$ python3 -q
>>> import numpy as np
>>> np.set_printoptions(suppress=True, linewidth=120)
>>> feats = 3 * np.eye(6) + np.eye(6, k=1)
>>> feats
array([[3., 1., 0., 0., 0., 0.],
       [0., 3., 1., 0., 0., 0.],
       [0., 0., 3., 1., 0., 0.],
       [0., 0., 0., 3., 1., 0.],
       [0., 0., 0., 0., 3., 1.],
       [0., 0., 0., 0., 0., 3.]])
>>> u = np.array([3, 3, 0])
>>> print(np.convolve(feats[5], u))
[0. 0. 0. 0. 0. 9. 9. 0.]
>>> np.polyval(u, feats[5])
array([ 0.,  0.,  0.,  0.,  0., 36.])
>>> E = np.loadtxt("case18.csv", delimiter=",")
>>> E
array([[-1.,  1.,  0.,  0.,  0.,  0.,  0.],
       [ 0., -1.,  1.,  0.,  0.,  0.,  0.],
       [ 0.,  0., -1.,  1.,  0.,  0.,  0.],
       [ 0.,  0.,  0., -1.,  1.,  0.,  0.],
       [ 0.,  0.,  0.,  0., -1.,  1.,  0.],
       [ 0.,  0.,  0.,  0.,  0., -1.,  1.],
       [ 0.,  0.,  0.,  0.,  0.,  0., -1.]])
>>> Y = E[0, 0] * E[1:] - np.outer(E[1:, 0], E[0])
>>> Y
array([[ 0.,  1., -1., -0., -0., -0., -0.],
       [ 0., -0.,  1., -1., -0., -0., -0.],
       [ 0., -0., -0.,  1., -1., -0., -0.],
       [ 0., -0., -0., -0.,  1., -1., -0.],
       [ 0., -0., -0., -0., -0.,  1., -1.],
       [ 0., -0., -0., -0., -0., -0.,  1.]])
>>> np.linalg.matrix_rank(Y), np.linalg.matrix_rank(E)
(np.int64(6), np.int64(7))
>>> F = np.loadtxt("mat.csv", delimiter=",")
>>> F.round(3)
array([[-0.94 , -0.255, -0.228],
       [ 0.329, -0.857, -0.398],
       [-0.094, -0.449,  0.889]])
>>> # orthonormal columns
>>> x0 = np.array([3, -2, -2])
>>> 3 - np.linalg.matrix_rank(F - np.eye(3), tol=1e-8)
np.int64(1)
>>> np.round(np.abs(np.linalg.eigvals(F)), 3)
array([1., 1., 1.])
>>> np.round(np.sort(np.abs(np.degrees(np.angle(np.linalg.eigvals(F))))), 3)
array([  0.   , 162.506, 162.506])
>>> u = np.array([1, 4, -3, 2, -3, -3, 3, 0])
>>> rng = np.random.default_rng(7985)
>>> J = np.outer(rng.normal(size=34), u) + 0.05 * rng.normal(size=(34, 8))
>>> J.round(3)
array([[-0.154, -0.793,  0.695, -0.435,  0.667,  0.598, -0.718,  0.018],
       [ 1.525,  5.981, -4.564,  3.038, -4.548, -4.497,  4.554, -0.046],
       [ 0.559,  1.888, -1.397,  0.859, -1.416, -1.356,  1.487,  0.014],
       [-1.1  , -4.286,  3.174, -2.103,  3.206,  3.263, -3.221,  0.005],
       [ 0.46 ,  1.685, -1.292,  0.803, -1.161, -1.298,  1.192,  0.049],
       [ 0.589,  1.918, -1.491,  0.893, -1.367, -1.405,  1.367, -0.09 ],
       [-0.32 , -1.151,  0.841, -0.626,  0.833,  0.85 , -0.93 , -0.051],
       [ 0.914,  3.565, -2.733,  1.782, -2.689, -2.749,  2.716,  0.005],
       [ 1.909,  7.652, -5.725,  3.902, -5.753, -5.736,  5.763, -0.01 ],
       [ 0.707,  2.706, -2.11 ,  1.459, -2.068, -2.102,  2.039,  0.012],
       [ 1.155,  4.485, -3.327,  2.252, -3.444, -3.272,  3.351, -0.004],
       [-0.416, -1.568,  1.17 , -0.787,  1.206,  1.126, -1.214, -0.019],
       [ 0.243,  1.167, -0.818,  0.593, -0.845, -0.819,  0.945,  0.032],
       [-0.585, -2.385,  1.722, -1.259,  1.803,  1.75 , -1.811,  0.004],
       [ 0.134,  0.6  , -0.5  ,  0.293, -0.375, -0.468,  0.447,  0.054],
       [ 0.168,  0.662, -0.553,  0.376, -0.542, -0.613,  0.433, -0.022],
       [ 0.902,  3.825, -2.843,  1.849, -2.849, -2.925,  2.914,  0.113],
       [ 1.225,  4.556, -3.324,  2.3  , -3.448, -3.346,  3.388, -0.016],
       [-0.574, -2.239,  1.694, -1.142,  1.627,  1.736, -1.717,  0.018],
       [ 0.891,  3.504, -2.704,  1.746, -2.685, -2.626,  2.607,  0.069],
       [-0.162, -0.877,  0.459, -0.457,  0.615,  0.636, -0.698, -0.053],
       [ 1.117,  4.039, -3.081,  2.079, -3.176, -3.136,  3.122, -0.018],
       [-1.409, -5.561,  4.082, -2.818,  4.148,  4.174, -4.214, -0.013],
       [ 0.782,  3.108, -2.412,  1.621, -2.374, -2.437,  2.438,  0.012],
       [-1.018, -4.037,  3.101, -2.051,  3.03 ,  3.077, -3.1  , -0.011],
       [ 0.041, -0.18 ,  0.161, -0.184,  0.16 ,  0.137, -0.126,  0.012],
       [-2.041, -8.286,  6.191, -4.231,  6.266,  6.135, -6.349,  0.018],
       [-0.585, -2.306,  1.769, -1.155,  1.734,  1.716, -1.806, -0.039],
       [-0.017, -0.433,  0.399, -0.242,  0.374,  0.279, -0.297,  0.039],
       [ 0.329,  1.419, -1.024,  0.712, -1.041, -0.927,  1.118, -0.055],
       [ 1.151,  4.331, -3.197,  2.092, -3.225, -3.165,  3.228,  0.036],
       [-1.334, -5.115,  3.798, -2.617,  3.791,  3.894, -3.879, -0.036],
       [ 0.73 ,  3.035, -2.221,  1.512, -2.269, -2.215,  2.389,  0.049],
       [ 0.759,  3.024, -2.295,  1.511, -2.239, -2.264,  2.397,  0.045]])
>>> Y = np.c_[J[:, :3] @ np.array([[6, 9, 1], [1, 7, 1], [0, 7, 5]]), np.array([-2, 5, 3, 0, -5, -2, 5, 2, 1, -4, 4, 5, 5, -5, -1, 1, -2, 0, 4, 1, 5, -1, 2, 4, 1, -1, -2, 4, -5, -3, 1, 3, -1, 2])]
>>> Y.round(3)
array([[ -1.718,  -2.073,   2.527,  -2.   ],
       [ 15.13 ,  23.646, -15.312,   5.   ],
       [  5.243,   8.467,  -4.539,   3.   ],
       [-10.887, -17.682,  10.485,   0.   ],
       [  4.443,   6.888,  -4.315,  -5.   ],
       [  5.452,   8.289,  -4.948,  -2.   ],
       [ -3.072,  -5.052,   2.732,   5.   ],
       [  9.049,  14.053,  -9.185,   2.   ],
       [ 19.109,  30.672, -19.066,   1.   ],
       [  6.948,  10.536,  -7.136,  -4.   ],
       [ 11.415,  18.501, -10.996,   4.   ],
       [ -4.066,  -6.529,   3.868,   5.   ],
       [  2.626,   4.633,  -2.678,   5.   ],
       [ -5.895,  -9.907,   5.64 ,  -5.   ],
       [  1.404,   1.909,  -1.764,  -1.   ],
       [  1.668,   2.275,  -1.933,   1.   ],
       [  9.238,  14.996,  -9.486,  -2.   ],
       [ 11.904,  19.65 , -10.837,   0.   ],
       [ -5.685,  -8.986,   5.654,   4.   ],
       [  8.851,  13.619,  -9.125,   1.   ],
       [ -1.852,  -4.389,   1.256,   5.   ],
       [ 10.74 ,  16.758, -10.249,  -1.   ],
       [-14.016, -23.036,  13.44 ,   2.   ],
       [  7.799,  11.91 ,  -8.169,   4.   ],
       [-10.143, -15.709,  10.451,   1.   ],
       [  0.067,   0.238,   0.666,  -1.   ],
       [-20.53 , -33.031,  20.627,  -2.   ],
       [ -5.817,  -9.028,   5.953,   4.   ],
       [ -0.538,  -0.399,   1.544,  -5.   ],
       [  3.396,   5.731,  -3.372,  -3.   ],
       [ 11.236,  18.298, -10.502,   1.   ],
       [-13.119, -21.228,  12.539,   3.   ],
       [  7.418,  12.276,  -7.338,  -1.   ],
       [  7.577,  11.932,  -7.693,   2.   ]])
>>> np.round(np.linalg.norm(np.linalg.qr(J)[0].T @ Y, axis=0) ** 2 / ((Y ** 2).sum(axis=0) + 1e-12), 3)
array([1.  , 1.  , 1.  , 0.38])
>>> np.linalg.matrix_rank(np.c_[J, Y])
np.int64(9)
>>> Y = np.linalg.inv(feats)
>>> round(float(np.linalg.cond(feats)), 3)
1.843
>>> np.round(feats @ Y, 3) + 0
array([[1., 0., 0., 0., 0., 0.],
       [0., 1., 0., 0., 0., 0.],
       [0., 0., 1., 0., 0., 0.],
       [0., 0., 0., 1., 0., 0.],
       [0., 0., 0., 0., 1., 0.],
       [0., 0., 0., 0., 0., 1.]])
>>> np.allclose(Y, feats.T)
False
>>> np.allclose(feats @ feats.T, feats.T @ feats)
False
>>> assert feats == feats.T
Traceback (most recent call last):
  File "<python-input-32>", line 1, in <module>
    assert feats == feats.T
           ^^^^^^^^^^^^^^^^
ValueError: The truth value of an array with more than one element is ambiguous. Use a.any() or a.all()
>>> Ac = J - J.mean(axis=0)
>>> left, sig, Vh = np.linalg.svd(Ac, full_matrices=False)
>>> np.searchsorted(np.cumsum(sig ** 2) / (sig ** 2).sum(), 0.9) + 1
np.int64(1)
>>> round(float((sig ** 2).sum() ** 2 / (sig ** 4).sum()), 3)
1.001
>>> np.linalg.matrix_rank(Ac)
np.int64(8)
>>> np.abs(Vh[0]).argmax()
np.int64(1)
>>> np.round(Vh[0] * np.sign(Vh[0, np.abs(Vh[0]).argmax()]), 3)
array([ 0.134,  0.528, -0.395,  0.267, -0.398, -0.396,  0.402,  0.001])
>>> (np.sign(left[:, 0]) == np.sign(left[0, 0])).astype(int)
array([1, 0, 0, 1, 0, 0, 1, 0, 0, 0, 0, 1, 0, 1, 1, 1, 0, 0, 1, 0, 1, 0, 1, 0, 1, 1, 1, 1, 1, 0, 0, 1, 0, 0])
>>> arr = np.loadtxt("arr.csv", delimiter=",")
>>> arr
array([[ 0.702,  0.104,  0.436, -0.657, -0.196,  0.415, -0.243, -0.119],
       [-0.134,  0.519, -0.908,  0.057,  0.428, -0.525,  0.125,  0.503],
       [ 0.137,  0.321,  0.142, -0.598,  0.012,  0.231,  0.107,  0.192],
       [ 0.303,  0.006,  0.874, -0.448, -0.068,  0.658, -0.055,  0.07 ],
       [ 0.118, -0.24 ,  0.055,  0.277, -0.059, -0.031, -0.079, -0.364],
       [-0.331, -0.191, -0.381,  0.695,  0.236, -0.31 ,  0.03 ,  0.179],
       [ 0.004,  0.642,  0.955, -1.628, -0.124,  1.009, -0.064,  0.613]])
>>> t3 = np.stack([arr, -2 * arr, arr[::-1]])
>>> np.round(np.einsum("bij,cij->bc", t3, t3), 3)
array([[ 11.996, -23.993,   6.151],
       [-23.993,  47.985, -12.302],
       [  6.151, -12.302,  11.996]])
>>> np.linalg.matrix_rank(t3)
array([7, 7, 7])
>>> np.round(np.linalg.norm(t3, axis=(1, 2)), 3)
array([3.464, 6.927, 3.464])
>>> W0 = np.load("out7.npy")
>>> W0
array([[5., 4., 4., 0., 4.],
       [4., 5., 4., 0., 4.],
       [4., 4., 5., 0., 4.],
       [0., 0., 0., 5., 0.],
       [4., 4., 4., 0., 5.]])
>>> # equal to its transpose
>>> vals, V = np.linalg.eigh(W0)
>>> x0 = np.array([0, 2, 3, 1, 2])
>>> np.round(np.linalg.eigvalsh(W0[1:, 1:]), 3)
array([ 1.,  1.,  5., 13.])
>>> np.round(V * np.abs(vals) @ V.T, 3) + 0
array([[5., 4., 4., 0., 4.],
       [4., 5., 4., 0., 4.],
       [4., 4., 5., 0., 4.],
       [0., 0., 0., 5., 0.],
       [4., 4., 4., 0., 5.]])
>>> print(np.round(V * np.maximum(vals, 0) @ V.T, 3) + 0)
[[5. 4. 4. 0. 4.]
 [4. 5. 4. 0. 4.]
 [4. 4. 5. 0. 4.]
 [0. 0. 0. 5. 0.]
 [4. 4. 4. 0. 5.]]
